% ipython --no-banner

In [1]: import numpy as np

In [2]: import numpy.linalg as la

In [3]: np.set_printoptions(suppress=True, linewidth=160)

In [4]: W0 = np.loadtxt("case0.csv", delimiter=",")

In [5]: W0
Out[5]: 
array([[2., 3., 2., 1., 2.],
       [5., 1., 3., 4., 0.],
       [1., 0., 3., 4., 1.],
       [2., 5., 1., 4., 4.],
       [0., 5., 2., 3., 1.],
       [5., 0., 2., 4., 0.],
       [4., 2., 1., 2., 3.],
       [4., 0., 4., 5., 2.]])

In [6]: hat = W0 @ la.solve(W0.T @ W0, W0.T)

In [7]: np.trace(hat)
Out[7]: np.float64(5.0)

In [8]: np.round(np.diag(hat), 2)
Out[8]: array([0.72, 0.52, 0.55, 0.8 , 0.76, 0.57, 0.53, 0.57])

In [9]: np.round(la.eigvalsh(hat), 2) + 0
Out[9]: array([0., 0., 0., 1., 1., 1., 1., 1.])

In [10]: A2 = W0 / np.sqrt((W0 ** 2).mean(axis=1, keepdims=True))

In [11]: np.round(la.norm(A2, axis=1), 2)
Out[11]: array([2.24, 2.24, 2.24, 2.24, 2.24, 2.24, 2.24, 2.24])

In [12]: np.round(W0 - W0.mean(axis=1, keepdims=True), 2)
Out[12]: 
array([[ 0. ,  1. ,  0. , -1. ,  0. ],
       [ 2.4, -1.6,  0.4,  1.4, -2.6],
       [-0.8, -1.8,  1.2,  2.2, -0.8],
       [-1.2,  1.8, -2.2,  0.8,  0.8],
       [-2.2,  2.8, -0.2,  0.8, -1.2],
       [ 2.8, -2.2, -0.2,  1.8, -2.2],
       [ 1.6, -0.4, -1.4, -0.4,  0.6],
       [ 1. , -3. ,  1. ,  2. , -1. ]])

In [13]: vec = np.array([5, 4, -2, -5, 3])

In [14]: rhs = W0 @ vec

In [15]: np.round(la.solve(W0.T @ W0, W0.T @ rhs), 2)
Out[15]: array([ 5.,  4., -2., -5.,  3.])

In [16]: np.round(la.lstsq(W0, rhs)[0], 2)
Out[16]: array([ 5.,  4., -2., -5.,  3.])

In [17]: np.round(la.pinv(W0) @ W0, 2) + 0
Out[17]: 
array([[1., 0., 0., 0., 0.],
       [0., 1., 0., 0., 0.],
       [0., 0., 1., 0., 0.],
       [0., 0., 0., 1., 0.],
       [0., 0., 0., 0., 1.]])

In [18]: rng = np.random.default_rng(27)

In [19]: rhs = rhs + 0.3 * rng.normal(size=8)

In [20]: rhs.round(2)
Out[20]: array([ 19.38,   3.23, -17.71,  19.68,   4.26,   0.95,  24.94,  -6.66])

In [21]: b, *_ = la.lstsq(W0, rhs)

In [22]: b.round(2)
Out[22]: array([ 4.98,  4.02, -1.72, -5.13,  2.97])

In [23]: np.round(W0.T @ (rhs - W0 @ b), 2) + 0
Out[23]: array([0., 0., 0., 0., 0.])

In [24]: round(float(la.norm(rhs - W0 @ b)), 2)
Out[24]: 0.06

In [25]: A = np.loadtxt("data.csv", delimiter=",")

In [26]: A
Out[26]: 
array([[  0.4,   0.7,   2. ,  -4. ,   0. ,   0.1,   0.5,   1.6,  -1.4],
       [  1.5,   0.2,   0.6, -14. ,  -0.5,  -1.1,  -1.2,  -0.4,   0.8],
       [  2. ,  -1.4,  -1.6,  18. ,  -1.2,   0.5,  -0.8,  -1.3,  -0.4],
       [  0.4,  -1.1,  -0.3, -16. ,  -1.2,  -1.5,  -0.3,   0.5,   1.2],
       [  1.4,  -0.9,   0. ,  12. ,  -1.6,   0.3,  -0.5,   1.1,   1. ]])

In [27]: f, r1 = A[0], A[3]

In [28]: f @ f
Out[28]: np.float64(25.43)

In [29]: p = (f @ r1) / (f @ f) * f

In [30]: round(la.norm(f + r1) ** 2 + la.norm(f - r1) ** 2, 2)
Out[30]: np.float64(576.72)

In [31]: la.matrix_rank(np.outer(f, r1))
Out[31]: np.int64(1)

In [32]: A2 = A / np.sqrt((A ** 2).mean(axis=1, keepdims=True))

In [33]: la.matrix_rank(A - A.mean(axis=1, keepdims=True))
Out[33]: np.int64(5)

In [34]: la.matrix_rank(A2) == la.matrix_rank(A)
Out[34]: np.True_

In [35]: A2 = np.array([[1, 1],
    ...:     [2, 2],
    ...:     [-1, -1],
    ...:     [0, 1],
    ...:     [1, -1],
    ...:     [-2, 2],
    ...:     [2, 2],
    ...:     [2, 2],
    ...:     [-2, 1]])

In [36]: la.matrix_rank(np.vstack([A, A2.T]))
Out[36]: np.int64(7)

In [37]: la.matrix_rank(A @ A2)
Out[37]: np.int64(2)

In [38]: np.round(np.einsum("ij,ij->i", A, A), 2)
Out[38]: array([ 25.43, 202.35, 336.7 , 262.93, 151.88])

In [39]: A2 @ A
---------------------------------------------------------------------------
ValueError                                Traceback (most recent call last)
Cell In[39], line 1
----> 1 A2 @ A

ValueError: matmul: Input operand 1 has a mismatch in its core dimension 0, with gufunc signature (n?,k),(k,m?)->(n?,m?) (size 5 is different from 2)

In [40]: f = np.array([8, -1])

In [41]: np.round(np.cross(A[3, :3], A[1, :3]), 2)
Out[41]: array([-0.6 , -0.69,  1.73])

In [42]: np.polyval(f, A[3])
Out[42]: array([   2.2,   -9.8,   -3.4, -129. ,  -10.6,  -13. ,   -3.4,    3. ,    8.6])

In [43]: F = np.loadtxt("block6.csv", delimiter=",")

In [44]: F
Out[44]: 
array([[0., 0., 0., 0., 0., 0., 0., 0., 0., 1.],
       [0., 0., 0., 0., 1., 0., 0., 0., 0., 0.],
       [0., 1., 0., 0., 0., 0., 0., 0., 0., 0.],
       [0., 0., 0., 0., 0., 0., 0., 0., 1., 0.],
       [0., 0., 0., 0., 0., 1., 0., 0., 0., 0.],
       [0., 0., 0., 0., 0., 0., 1., 0., 0., 0.],
       [1., 0., 0., 0., 0., 0., 0., 0., 0., 0.],
       [0., 0., 0., 1., 0., 0., 0., 0., 0., 0.],
       [0., 0., 0., 0., 0., 0., 0., 1., 0., 0.],
       [0., 0., 1., 0., 0., 0., 0., 0., 0., 0.]])

In [45]: # keeps lengths

In [46]: f = np.array([-1, -3, -3, -2, -3, 2, 1, -1, 2, 3])

In [47]: A2 = F + np.outer(f, np.eye(10)[8])

In [48]: A2
Out[48]: 
array([[ 0.,  0.,  0.,  0.,  0.,  0.,  0.,  0., -1.,  1.],
       [ 0.,  0.,  0.,  0.,  1.,  0.,  0.,  0., -3.,  0.],
       [ 0.,  1.,  0.,  0.,  0.,  0.,  0.,  0., -3.,  0.],
       [ 0.,  0.,  0.,  0.,  0.,  0.,  0.,  0., -1.,  0.],
       [ 0.,  0.,  0.,  0.,  0.,  1.,  0.,  0., -3.,  0.],
       [ 0.,  0.,  0.,  0.,  0.,  0.,  1.,  0.,  2.,  0.],
       [ 1.,  0.,  0.,  0.,  0.,  0.,  0.,  0.,  1.,  0.],
       [ 0.,  0.,  0.,  1.,  0.,  0.,  0.,  0., -1.,  0.],
       [ 0.,  0.,  0.,  0.,  0.,  0.,  0.,  1.,  2.,  0.],
       [ 0.,  0.,  1.,  0.,  0.,  0.,  0.,  0.,  3.,  0.]])

In [49]: la.matrix_rank(la.inv(A2) - la.inv(F), tol=1e-8)
Out[49]: np.int64(1)

In [50]: np.unravel_index(np.abs(A).argmax(), A.shape)
Out[50]: (np.int64(2), np.int64(3))

In [51]: np.count_nonzero(A)
Out[51]: np.int64(43)

In [52]: np.round(A.sum(axis=0), 2)
Out[52]: array([ 5.7, -2.5,  0.7, -4. , -4.5, -1.7, -2.3,  1.5,  1.2])

In [53]: np.round(A.mean(axis=0), 2)
Out[53]: array([ 1.14, -0.5 ,  0.14, -0.8 , -0.9 , -0.34, -0.46,  0.3 ,  0.24])

In [54]: np.round(A.sum(axis=1), 2)
Out[54]: array([ -0.1, -14.1,  13.8, -18.3,  12.8])

In [55]: np.round(la.svd(A, compute_uv=False), 2)
Out[55]: array([30.71,  4.57,  3.1 ,  2.08,  1.28])

In [56]: A.shape
Out[56]: (5, 9)

In [57]: la.matrix_rank(A)
Out[57]: np.int64(5)

In [58]: np.round(la.norm(A), 2)
Out[58]: np.float64(31.29)

In [59]: vec = np.array([0, 0, -2, 1, 3, 3, 2, -2, 2, 0])

In [60]: [p for p in range(1, 25) if np.allclose(la.matrix_power(F, p), np.eye(10))]
Out[60]: [21]

In [61]: round(float(la.norm(vec)), 2), round(float(la.norm(F @ vec)), 2)
Out[61]: (5.92, 5.92)

In [62]: round(la.det(F), 2)
Out[62]: np.float64(1.0)

In [63]: F.T @ (F @ vec)
Out[63]: array([ 0.,  0., -2.,  1.,  3.,  3.,  2., -2.,  2.,  0.])

In [64]: 10 - la.matrix_rank(F - np.eye(10), tol=1e-8)
Out[64]: np.int64(2)

In [65]: np.round(np.sort(np.abs(np.degrees(np.angle(la.eigvals(F))))), 2)
Out[65]: array([  0.  ,   0.  ,  51.43,  51.43, 102.86, 102.86, 120.  , 120.  , 154.29, 154.29])

In [66]: A2 = F + rng.integers(-2, 3, (10, 1)) @ rng.integers(-2, 3, (1, 10))

In [67]: A2
Out[67]: 
array([[ 2., -2.,  2.,  1.,  1.,  1.,  0., -1., -1.,  2.],
       [ 2., -2.,  2.,  1.,  2.,  1.,  0., -1., -1.,  1.],
       [-4.,  5., -4., -2., -2., -2.,  0.,  2.,  2., -2.],
       [-4.,  4., -4., -2., -2., -2.,  0.,  2.,  3., -2.],
       [ 2., -2.,  2.,  1.,  1.,  2.,  0., -1., -1.,  1.],
       [ 0.,  0.,  0.,  0.,  0.,  0.,  1.,  0.,  0.,  0.],
       [-1.,  2., -2., -1., -1., -1.,  0.,  1.,  1., -1.],
       [ 4., -4.,  4.,  3.,  2.,  2.,  0., -2., -2.,  2.],
       [ 2., -2.,  2.,  1.,  1.,  1.,  0.,  0., -1.,  1.],
       [-4.,  4., -3., -2., -2., -2.,  0.,  2.,  2., -2.]])

In [68]: A2 - F
Out[68]: 
array([[ 2., -2.,  2.,  1.,  1.,  1.,  0., -1., -1.,  1.],
       [ 2., -2.,  2.,  1.,  1.,  1.,  0., -1., -1.,  1.],
       [-4.,  4., -4., -2., -2., -2.,  0.,  2.,  2., -2.],
       [-4.,  4., -4., -2., -2., -2.,  0.,  2.,  2., -2.],
       [ 2., -2.,  2.,  1.,  1.,  1.,  0., -1., -1.,  1.],
       [ 0.,  0.,  0.,  0.,  0.,  0.,  0.,  0.,  0.,  0.],
       [-2.,  2., -2., -1., -1., -1.,  0.,  1.,  1., -1.],
       [ 4., -4.,  4.,  2.,  2.,  2.,  0., -2., -2.,  2.],
       [ 2., -2.,  2.,  1.,  1.,  1.,  0., -1., -1.,  1.],
       [-4.,  4., -4., -2., -2., -2.,  0.,  2.,  2., -2.]])

In [69]: np.abs(A2 - F).sum(axis=1)
Out[69]: array([12., 12., 24., 24., 12.,  0., 12., 24., 12., 24.])

In [70]: np.round(la.svd(A2 - F, compute_uv=False), 2) + 0
Out[70]: array([19.44,  0.  ,  0.  ,  0.  ,  0.  ,  0.  ,  0.  ,  0.  ,  0.  ,  0.  ])

In [71]: la.matrix_rank(A2 - F, tol=1e-8)
Out[71]: np.int64(1)

In [72]: data = np.loadtxt("sample3.csv", delimiter=",")

In [73]: data
Out[73]: 
array([[-1.2 , -0.4 ,  0.5 ,  0.6 ,  1.  , -1.83],
       [ 0.3 ,  0.1 , -0.4 , -1.3 , -1.  ,  3.89],
       [ 0.2 ,  0.8 , -0.7 ,  1.  , -2.3 , -3.03],
       [-1.  , -0.4 , -0.8 ,  0.4 ,  1.1 , -1.2 ],
       [ 0.8 ,  1.2 ,  1.4 ,  1.9 , -1.3 , -5.71],
       [ 0.  , -0.6 ,  0.2 , -0.2 , -1.  ,  0.61],
       [ 0.3 , -0.3 ,  1.  , -1.6 ,  1.4 ,  4.84],
       [ 0.7 , -1.3 ,  1.6 , -1.3 ,  0.3 ,  3.92],
       [-1.1 ,  0.2 , -0.2 , -0.4 , -0.3 ,  1.17],
       [-0.9 , -1.3 ,  1.2 ,  0.6 ,  0.4 , -1.8 ],
       [ 1.2 , -0.7 ,  0.3 ,  1.1 ,  1.8 , -3.27],
       [-0.9 ,  0.1 , -0.7 , -0.5 , -1.3 ,  1.51],
       [-0.1 , -0.4 , -0.3 ,  1.  , -0.9 , -2.99],
       [ 1.9 ,  0.8 ,  0.9 , -0.2 , -0.7 ,  0.62],
       [ 1.6 ,  0.2 , -1.5 , -2.3 ,  0.7 ,  6.92],
       [ 0.2 ,  1.2 , -0.1 , -0.4 , -0.8 ,  1.24],
       [ 0.9 , -1.3 , -0.3 ,  0.8 , -1.8 , -2.4 ],
       [ 0.  , -0.5 ,  0.9 ,  0.8 ,  0.  , -2.36],
       [-0.7 , -1.2 ,  0.4 , -0.5 , -0.4 ,  1.49],
       [-0.4 ,  0.2 , -0.3 , -1.9 ,  0.2 ,  5.7 ],
       [ 0.1 , -0.4 ,  0.1 ,  0.7 ,  0.4 , -2.14],
       [ 0.6 ,  2.3 , -0.1 ,  0.1 , -1.3 , -0.29],
       [ 0.4 , -1.4 ,  1.1 ,  1.3 , -0.4 , -3.91]])

In [74]: # column 5 dominates

In [75]: q, r_ = la.qr(data)

In [76]: round(float(abs(r_[0, 0])), 2), round(float(la.norm(data[:, 0])), 2)
Out[76]: (4.03, 4.03)

In [77]: np.allclose(r_.T @ r_, data.T @ data)
Out[77]: True

In [78]: np.round(q @ r_, 2) + 0
Out[78]: 
array([[-1.2 , -0.4 ,  0.5 ,  0.6 ,  1.  , -1.83],
       [ 0.3 ,  0.1 , -0.4 , -1.3 , -1.  ,  3.89],
       [ 0.2 ,  0.8 , -0.7 ,  1.  , -2.3 , -3.03],
       [-1.  , -0.4 , -0.8 ,  0.4 ,  1.1 , -1.2 ],
       [ 0.8 ,  1.2 ,  1.4 ,  1.9 , -1.3 , -5.71],
       [ 0.  , -0.6 ,  0.2 , -0.2 , -1.  ,  0.61],
       [ 0.3 , -0.3 ,  1.  , -1.6 ,  1.4 ,  4.84],
       [ 0.7 , -1.3 ,  1.6 , -1.3 ,  0.3 ,  3.92],
       [-1.1 ,  0.2 , -0.2 , -0.4 , -0.3 ,  1.17],
       [-0.9 , -1.3 ,  1.2 ,  0.6 ,  0.4 , -1.8 ],
       [ 1.2 , -0.7 ,  0.3 ,  1.1 ,  1.8 , -3.27],
       [-0.9 ,  0.1 , -0.7 , -0.5 , -1.3 ,  1.51],
       [-0.1 , -0.4 , -0.3 ,  1.  , -0.9 , -2.99],
       [ 1.9 ,  0.8 ,  0.9 , -0.2 , -0.7 ,  0.62],
       [ 1.6 ,  0.2 , -1.5 , -2.3 ,  0.7 ,  6.92],
       [ 0.2 ,  1.2 , -0.1 , -0.4 , -0.8 ,  1.24],
       [ 0.9 , -1.3 , -0.3 ,  0.8 , -1.8 , -2.4 ],
       [ 0.  , -0.5 ,  0.9 ,  0.8 ,  0.  , -2.36],
       [-0.7 , -1.2 ,  0.4 , -0.5 , -0.4 ,  1.49],
       [-0.4 ,  0.2 , -0.3 , -1.9 ,  0.2 ,  5.7 ],
       [ 0.1 , -0.4 ,  0.1 ,  0.7 ,  0.4 , -2.14],
       [ 0.6 ,  2.3 , -0.1 ,  0.1 , -1.3 , -0.29],
       [ 0.4 , -1.4 ,  1.1 ,  1.3 , -0.4 , -3.91]])

In [79]: q.shape, r_.shape
Out[79]: ((23, 6), (6, 6))

In [80]: np.trace(q @ q.T)
Out[80]: np.float64(6.0)

In [81]: gram = data.T @ data

In [82]: np.allclose(gram, gram.T)
Out[82]: True

In [83]: round(float(np.trace(gram)), 2), round((data ** 2).sum(), 2)
Out[83]: (347.26, np.float64(347.26))

In [84]: np.round(la.eigvalsh(gram)[::-1], 2) + 0
Out[84]: array([272.84,  32.97,  17.36,  15.08,   9.02,   0.  ])

In [85]: dist = la.norm(data[:, None] - data[None], axis=-1)

In [86]: dist[20].round(6).argsort(kind="stable")[:4]
Out[86]: array([20, 17,  0, 12])

In [87]: dist.mean(axis=1).argmax()
Out[87]: np.int64(14)

In [88]: cen = (data - data.mean(axis=0)) / data.std(axis=0)

In [89]: np.round(cen.std(axis=0), 2)
Out[89]: array([1., 1., 1., 1., 1., 1.])

In [90]: b = la.lstsq(np.delete(cen, 2, axis=1), cen[:, 2])[0]

In [91]: b.round(2)
Out[91]: array([ 0.1 , -0.23, 28.54,  0.14, 28.22])

In [92]: m1 = np.eye(5, dtype=int)[rng.permutation(5)] * np.array([3, -3, -2, 2, 1])

In [93]: m1
Out[93]: 
array([[ 0,  0,  0,  0,  1],
       [ 3,  0,  0,  0,  0],
       [ 0, -3,  0,  0,  0],
       [ 0,  0, -2,  0,  0],
       [ 0,  0,  0,  2,  0]])

In [94]: A2 = la.inv(m1)

In [95]: (np.abs(A2) > 1e-9).astype(int)
Out[95]: 
array([[0, 1, 0, 0, 0],
       [0, 0, 1, 0, 0],
       [0, 0, 0, 1, 0],
       [0, 0, 0, 0, 1],
       [1, 0, 0, 0, 0]])

In [96]: round(float(la.det(m1) * la.det(A2)), 2)
Out[96]: 1.0

In [97]: np.round(la.cond(m1), 2)
Out[97]: np.float64(3.0)

In [98]: np.einsum("ij,ji->", m1, m1)
Out[98]: np.int64(0)

In [99]: np.round(la.eigvals(m1).sum().real, 2)
Out[99]: np.float64(0.0)

In [100]: np.einsum("ii->", m1)
Out[100]: np.int64(0)
